% ipython --no-banner

In [1]: import numpy as np

In [2]: np.set_printoptions(precision=2, suppress=True, linewidth=100, floatmode="fixed")

In [3]: data = np.loadtxt("mat.csv", delimiter=",")

In [4]: data
Out[4]: 
array([[ 7.00,  0.00, 11.00,  0.00,  9.00],
       [ 0.00,  0.00,  0.00,  9.00,  0.00],
       [ 0.00,  6.00,  0.00,  5.00,  0.00],
       [ 0.00,  3.00,  0.00, 13.00,  0.00],
       [ 0.00,  2.00,  0.00,  0.00,  0.00],
       [ 0.00,  0.00, 10.00,  0.00, 10.00],
       [ 1.00,  0.00, 10.00,  0.00,  3.00],
       [ 4.00,  0.00,  0.00,  0.00,  0.00],
       [ 0.00,  7.00,  4.00,  0.00,  0.00],
       [ 0.00,  5.00,  7.00,  0.00,  0.00],
       [ 0.00, 10.00, 11.00,  0.00,  1.00],
       [ 7.00,  0.00,  5.00,  0.00,  2.00],
       [ 0.00,  5.00,  0.00, 10.00,  0.00],
       [ 7.00,  0.00,  0.00,  0.00,  0.00],
       [ 0.00,  5.00,  3.00,  0.00,  0.00],
       [ 0.00, 12.00,  0.00,  3.00,  0.00],
       [ 1.00,  3.00,  8.00,  1.00,  0.00],
       [ 4.00,  0.00,  0.00,  6.00,  0.00],
       [ 0.00,  4.00, 17.00,  0.00, 12.00]])

In [5]: labels = data[:, 1] > np.median(data[:, 1])

In [6]: u = data[labels].mean(axis=0) - data[~labels].mean(axis=0)

In [7]: round(float((((data - data.mean(axis=0)) @ u > 0) == labels).mean()), 2)
Out[7]: 0.95

In [8]: ((data - data.mean(axis=0)) @ u > 0).astype(int)
Out[8]: array([0, 0, 1, 0, 0, 0, 0, 0, 1, 1, 1, 0, 1, 0, 1, 1, 1, 0, 1])

In [9]: x0 = np.array([2, 2, 0, 3, 1])

In [10]: data * x0
Out[10]: 
array([[14.00,  0.00,  0.00,  0.00,  9.00],
       [ 0.00,  0.00,  0.00, 27.00,  0.00],
       [ 0.00, 12.00,  0.00, 15.00,  0.00],
       [ 0.00,  6.00,  0.00, 39.00,  0.00],
       [ 0.00,  4.00,  0.00,  0.00,  0.00],
       [ 0.00,  0.00,  0.00,  0.00, 10.00],
       [ 2.00,  0.00,  0.00,  0.00,  3.00],
       [ 8.00,  0.00,  0.00,  0.00,  0.00],
       [ 0.00, 14.00,  0.00,  0.00,  0.00],
       [ 0.00, 10.00,  0.00,  0.00,  0.00],
       [ 0.00, 20.00,  0.00,  0.00,  1.00],
       [14.00,  0.00,  0.00,  0.00,  2.00],
       [ 0.00, 10.00,  0.00, 30.00,  0.00],
       [14.00,  0.00,  0.00,  0.00,  0.00],
       [ 0.00, 10.00,  0.00,  0.00,  0.00],
       [ 0.00, 24.00,  0.00,  9.00,  0.00],
       [ 2.00,  6.00,  0.00,  3.00,  0.00],
       [ 8.00,  0.00,  0.00, 18.00,  0.00],
       [ 0.00,  8.00,  0.00,  0.00, 12.00]])

In [11]: print(np.einsum("ij,j->i", data, x0))
[23.00 27.00 27.00 45.00  4.00 10.00  5.00  8.00 14.00 10.00 21.00 16.00 40.00 14.00 10.00 33.00
 11.00 26.00 20.00]

In [12]: data @ (2 * x0)
Out[12]: 
array([46.00, 54.00, 54.00, 90.00,  8.00, 20.00, 10.00, 16.00, 28.00, 20.00, 42.00, 32.00, 80.00,
       28.00, 20.00, 66.00, 22.00, 52.00, 40.00])

In [13]: data @ np.eye(5)[0]
Out[13]: 
array([7.00, 0.00, 0.00, 0.00, 0.00, 0.00, 1.00, 4.00, 0.00, 0.00, 0.00, 7.00, 0.00, 7.00, 0.00,
       0.00, 1.00, 4.00, 0.00])

In [14]: data @ np.ones(5)
Out[14]: 
array([27.00,  9.00, 11.00, 16.00,  2.00, 20.00, 14.00,  4.00, 11.00, 12.00, 22.00, 14.00, 15.00,
        7.00,  8.00, 15.00, 13.00, 10.00, 33.00])

In [15]: data @ x0
Out[15]: 
array([23.00, 27.00, 27.00, 45.00,  4.00, 10.00,  5.00,  8.00, 14.00, 10.00, 21.00, 16.00, 40.00,
       14.00, 10.00, 33.00, 11.00, 26.00, 20.00])

In [16]: (data * x0).sum(axis=1)
Out[16]: 
array([23.00, 27.00, 27.00, 45.00,  4.00, 10.00,  5.00,  8.00, 14.00, 10.00, 21.00, 16.00, 40.00,
       14.00, 10.00, 33.00, 11.00, 26.00, 20.00])

In [17]: (data @ x0).argmax()
Out[17]: np.int64(3)
